In [1]: import numpy as np

In [2]: from numpy import linalg as LA

In [3]: np.set_printoptions(precision=2, suppress=True, linewidth=120, floatmode="fixed")

In [4]: tidy = lambda a: np.round(a, 2) + 0

In [5]: data = np.array([[-1.0, 1.86, -1.2, -0.2, 0.0],
   ...:     [-0.2, 0.45, -0.5, 1.0, -0.6],
   ...:     [1.4, -2.7, 1.6, -1.4, 1.9],
   ...:     [0.6, -1.2, -0.5, 1.3, 0.2],
   ...:     [0.9, -1.82, 0.1, 1.5, -1.1],
   ...:     [-0.7, 1.61, 1.3, -0.6, 0.1],
   ...:     [0.4, -0.69, -0.2, 1.4, 1.1],
   ...:     [0.2, -0.29, 0.4, -0.9, -3.3],
   ...:     [1.2, -2.28, -1.5, 1.5, 0.1],
   ...:     [2.2, -4.41, 1.1, 2.0, 1.4],
   ...:     [1.0, -1.97, 2.3, -1.7, 1.0],
   ...:     [0.0, -0.06, 1.1, -0.4, 0.5]])

In [6]: rng = np.random.default_rng(38)

In [7]: lab = rng.permutation(5)

In [8]: M2 = data[:, lab] * rng.choice([-1, 1], 5)

In [9]: M2
Out[9]: 
array([[ 0.00,  0.20, -1.20,  1.00, -1.86],
       [-0.60, -1.00, -0.50,  0.20, -0.45],
       [ 1.90,  1.40,  1.60, -1.40,  2.70],
       [ 0.20, -1.30, -0.50, -0.60,  1.20],
       [-1.10, -1.50,  0.10, -0.90,  1.82],
       [ 0.10,  0.60,  1.30,  0.70, -1.61],
       [ 1.10, -1.40, -0.20, -0.40,  0.69],
       [-3.30,  0.90,  0.40, -0.20,  0.29],
       [ 0.10, -1.50, -1.50, -1.20,  2.28],
       [ 1.40, -2.00,  1.10, -2.20,  4.41],
       [ 1.00,  1.70,  2.30, -1.00,  1.97],
       [ 0.50,  0.40,  1.10, -0.00,  0.06]])

In [10]: Uu, _, Vh = LA.svd(data.T @ M2)

In [11]: tidy(Uu @ Vh)
Out[11]: 
array([[ 0.00,  0.00,  0.00, -1.00,  0.00],
       [ 0.00,  0.00,  0.00,  0.00, -1.00],
       [ 0.00,  0.00,  1.00,  0.00,  0.00],
       [ 0.00, -1.00,  0.00,  0.00,  0.00],
       [ 1.00,  0.00,  0.00,  0.00,  0.00]])

In [12]: t3 = np.stack([M2, -3 * M2, M2[::-1]])

In [13]: t3.shape
Out[13]: (3, 12, 5)

In [14]: LA.matrix_rank(t3.reshape(3, -1))
Out[14]: np.int64(2)

In [15]: tidy(LA.norm(t3, axis=(1, 2)))
Out[15]: array([10.76, 32.28, 10.76])

In [16]: tidy(np.einsum("bij,cij->bc", t3, t3))
Out[16]: 
array([[ 115.81, -347.42,   35.08],
       [-347.42, 1042.27, -105.25],
       [  35.08, -105.25,  115.81]])

In [17]: LA.matrix_rank(data, rtol=0.1)
Out[17]: np.int64(4)

In [18]: tidy(np.abs(LA.svd(data)[2][-1]))
Out[18]: array([0.89, 0.45, 0.01, 0.00, 0.01])

In [19]: tidy(LA.norm(data, 2) / LA.norm(data))
Out[19]: np.float64(0.77)

In [20]: tidy(LA.norm(data, 1)), tidy(LA.norm(data, np.inf))
Out[20]: (np.float64(19.34), np.float64(11.11))

In [21]: tidy(LA.norm(data, 2))
Out[21]: np.float64(8.28)

In [22]: tidy(LA.norm(data, "nuc"))
Out[22]: np.float64(19.59)

In [23]: tidy(LA.norm(data, axis=1))
Out[23]: array([2.44, 1.36, 4.17, 1.94, 2.76, 2.27, 1.96, 3.46, 3.34, 5.61, 3.75, 1.27])

In [24]: A = np.loadtxt("test0.csv", delimiter=",")

In [25]: A
Out[25]: 
array([[ 0.00,  0.00,  0.00,  0.00,  0.00,  0.00],
       [ 3.00, -3.00,  0.00,  2.00,  3.00, -2.00],
       [ 3.00, -3.00,  0.00,  2.00,  3.00, -2.00],
       [ 4.00,  5.00, -4.00,  4.00, -2.00, -4.00],
       [ 0.00,  0.00,  0.00,  0.00,  0.00,  0.00],
       [ 2.00, -1.00, -4.00, -1.00,  1.00, -5.00],
       [ 0.00, -1.00, -4.00,  2.00,  3.00, -1.00],
       [ 1.00, -2.00,  0.00,  4.00,  6.00, -6.00],
       [ 2.00,  5.00, -4.00,  7.00,  0.00,  0.00],
       [ 6.00,  1.00, -5.00,  3.00, -2.00, -3.00],
       [ 2.00,  2.00, -3.00, -2.00, -2.00, -2.00],
       [ 1.00,  2.00, -2.00,  3.00, -3.00,  1.00],
       [ 0.00,  0.00,  0.00,  0.00,  0.00,  0.00],
       [ 3.00, -6.00, -1.00,  3.00,  6.00, -5.00],
       [ 0.00, -3.00, -1.00,  1.00,  3.00, -3.00],
       [ 3.00, -6.00, -1.00,  3.00,  6.00, -5.00],
       [ 5.00, -1.00, -3.00,  0.00,  1.00, -4.00],
       [ 2.00,  3.00, -1.00,  6.00,  0.00, -2.00],
       [ 0.00,  2.00, -3.00,  1.00,  0.00,  2.00],
       [ 0.00,  2.00, -3.00,  1.00,  0.00,  2.00],
       [ 1.00,  1.00,  1.00,  3.00,  3.00, -3.00],
       [ 1.00,  1.00,  1.00,  3.00,  3.00, -3.00],
       [ 0.00,  0.00,  0.00,  0.00,  0.00,  0.00],
       [ 2.00,  1.00, -7.00,  0.00,  1.00, -3.00],
       [ 4.00, -4.00, -3.00,  6.00,  3.00, -4.00],
       [ 0.00,  0.00,  0.00,  0.00,  0.00,  0.00],
       [ 5.00, -1.00, -3.00,  0.00,  1.00, -4.00],
       [ 2.00,  2.00, -3.00, -2.00, -2.00, -2.00],
       [ 0.00,  0.00,  0.00,  0.00,  0.00,  0.00]])

In [26]: x0 = np.array([-2, 3, -2, 1, 0, 0])

In [27]: target = A @ x0

In [28]: b, lr = np.zeros(6), 1 / LA.norm(A, 2) ** 2

In [29]: for i in range(3):
    ...:     b -= lr * A.T @ (A @ b - target)
    ...:     if i % 1 == 0: print(i, round(LA.norm(A @ b - target), 2))
    ...: 
0 33.75
1 23.74
2 19.12

In [30]: tidy(b)
Out[30]: array([-0.17,  1.97, -1.05,  0.70, -0.87,  0.44])

In [31]: tidy(LA.cond(A))
Out[31]: np.float64(7.88)

In [32]: f = np.array([0, 0, -1, 1, -1])

In [33]: W0 = np.array([np.roll(f, i) for i in range(5)])

In [34]: W0
Out[34]: 
array([[ 0,  0, -1,  1, -1],
       [-1,  0,  0, -1,  1],
       [ 1, -1,  0,  0, -1],
       [-1,  1, -1,  0,  0],
       [ 0, -1,  1, -1,  0]])

In [35]: M2 = np.array([[3, 5], [0, 0]])

In [36]: C = np.kron(M2, W0)

In [37]: LA.matrix_rank(C)
Out[37]: np.int64(5)

In [38]: X = np.load("w.npy")

In [39]: X
Out[39]: 
array([[ 2,  0,  0,  0,  0],
       [-5, -2,  0,  0,  0],
       [-3, -5,  5,  0,  0],
       [ 0,  1, -3,  1,  0],
       [-1, -5, -4,  0,  2]])

In [40]: X @ X
Out[40]: 
array([[  4,   0,   0,   0,   0],
       [  0,   4,   0,   0,   0],
       [  4, -15,  25,   0,   0],
       [  4,  14, -18,   1,   0],
       [ 33,  20, -28,   0,   4]])

In [41]: np.prod(np.diag(X)), tidy(LA.det(X))
Out[41]: (np.int64(-40), np.float64(-40.0))

In [42]: [int(LA.matrix_rank(LA.matrix_power(X, p))) for p in range(1, 6)]
Out[42]: [5, 5, 5, 5, 5]

In [43]: LA.matrix_rank(X - X[0, 0] * np.eye(5))
Out[43]: np.int64(4)

In [44]: tidy(np.sort(LA.eigvals(X)))
Out[44]: array([-2.00,  1.00,  2.00,  2.00,  5.00])

In [45]: tidy(LA.norm(X[0], 1)), tidy(LA.norm(X[0], np.inf))
Out[45]: (np.float64(2.0), np.float64(2.0))

In [46]: tidy(LA.norm(X, 1)), tidy(LA.norm(X, np.inf))
Out[46]: (np.float64(13.0), np.float64(13.0))

In [47]: tidy(LA.norm(X, 2))
Out[47]: np.float64(9.15)

In [48]: tidy(LA.norm(X, axis=1))
Out[48]: array([2.00, 5.39, 7.68, 3.32, 6.78])

In [49]: tidy(LA.norm(X, "nuc"))
Out[49]: np.float64(21.21)

In [50]: tidy(LA.norm(X, axis=0))
Out[50]: array([6.24, 7.42, 7.07, 1.00, 2.00])

In [51]: lab = rng.permutation(5)

In [52]: M2 = X[:, lab] * rng.choice([-1, 1], 5)

In [53]: M2
Out[53]: 
array([[ 0, -2,  0,  0,  0],
       [ 0,  5, -2,  0,  0],
       [ 0,  3, -5,  0,  5],
       [ 1,  0,  1,  0, -3],
       [ 0,  1, -5, -2, -4]])

In [54]: Uu, _, Vh = LA.svd(X.T @ M2)

In [55]: lab
Out[55]: array([3, 0, 1, 4, 2])

In [56]: f = np.array([-2, 1, 3, -4, 2])

In [57]: F = np.array([np.roll(f, i) for i in range(5)])

In [58]: F
Out[58]: 
array([[-2,  1,  3, -4,  2],
       [ 2, -2,  1,  3, -4],
       [-4,  2, -2,  1,  3],
       [ 3, -4,  2, -2,  1],
       [ 1,  3, -4,  2, -2]])

In [59]: M2 = F + rng.integers(-2, 3, (5, 4)) @ rng.integers(-2, 3, (4, 5))

In [60]: M2
Out[60]: 
array([[-2,  3,  1,  0,  2],
       [ 3, -1,  3,  3, -3],
       [ 0,  9,  1,  8,  2],
       [ 2, -3,  0, -1,  3],
       [ 1,  7, -5,  4,  1]])

In [61]: tidy(LA.svd(M2 - F, compute_uv=False))
Out[61]: array([12.30,  5.66,  3.51,  0.68,  0.00])

In [62]: LA.matrix_rank(M2 - F, tol=1e-8)
Out[62]: np.int64(4)

In [63]: Uu, sigma, Vh = LA.svd(F)

In [64]: vecs = Vh[:(sigma > 1e-8).sum()]

In [65]: x0 = F[1] + 4 * F[3] + rng.integers(2) * np.eye(5)[2]

In [66]: x0
Out[66]: array([ 14.00, -18.00,  10.00,  -5.00,   0.00])

In [67]: tidy(LA.norm(x0 - vecs.T @ vecs @ x0))
Out[67]: np.float64(0.45)

In [68]: LA.matrix_rank(np.vstack([F, x0]))
Out[68]: np.int64(5)

In [69]: Q, _ = LA.qr(np.array([[1.2, -0.8, 0.8, -1.0, -0.5],
    ...:     [-1.1, 0.7, -0.9, 1.4, -0.2],
    ...:     [0.2, -0.8, -0.2, 0.2, -1.0],
    ...:     [0.8, -0.7, -0.2, -0.1, -1.2],
    ...:     [1.0, -0.6, -0.4, 1.0, 1.1]]))

In [70]: M = Q[:, :5]

In [71]: tidy(M)
Out[71]: 
array([[-0.58,  0.07, -0.37,  0.28, -0.67],
       [ 0.53, -0.11,  0.48,  0.17, -0.67],
       [-0.10, -0.96, -0.04,  0.24,  0.11],
       [-0.38, -0.20,  0.36, -0.80, -0.22],
       [-0.48,  0.15,  0.70,  0.45,  0.22]])

In [72]: Uu, sigma, Vh = LA.svd(M, full_matrices=False)

In [73]: tidy(Uu.T @ Uu)
Out[73]: 
array([[1.00, 0.00, 0.00, 0.00, 0.00],
       [0.00, 1.00, 0.00, 0.00, 0.00],
       [0.00, 0.00, 1.00, 0.00, 0.00],
       [0.00, 0.00, 0.00, 1.00, 0.00],
       [0.00, 0.00, 0.00, 0.00, 1.00]])

In [74]: tidy(Vh @ Vh.T)
Out[74]: 
array([[1.00, 0.00, 0.00, 0.00, 0.00],
       [0.00, 1.00, 0.00, 0.00, 0.00],
       [0.00, 0.00, 1.00, 0.00, 0.00],
       [0.00, 0.00, 0.00, 1.00, 0.00],
       [0.00, 0.00, 0.00, 0.00, 1.00]])

In [75]: tidy(np.sqrt((sigma ** 2).sum())), tidy(LA.norm(M))
Out[75]: (np.float64(2.24), np.float64(2.24))

In [76]: tidy(Uu.T @ M @ Vh.T)
Out[76]: 
array([[1.00, 0.00, 0.00, 0.00, 0.00],
       [0.00, 1.00, 0.00, 0.00, 0.00],
       [0.00, 0.00, 1.00, 0.00, 0.00],
       [0.00, 0.00, 0.00, 1.00, 0.00],
       [0.00, 0.00, 0.00, 0.00, 1.00]])
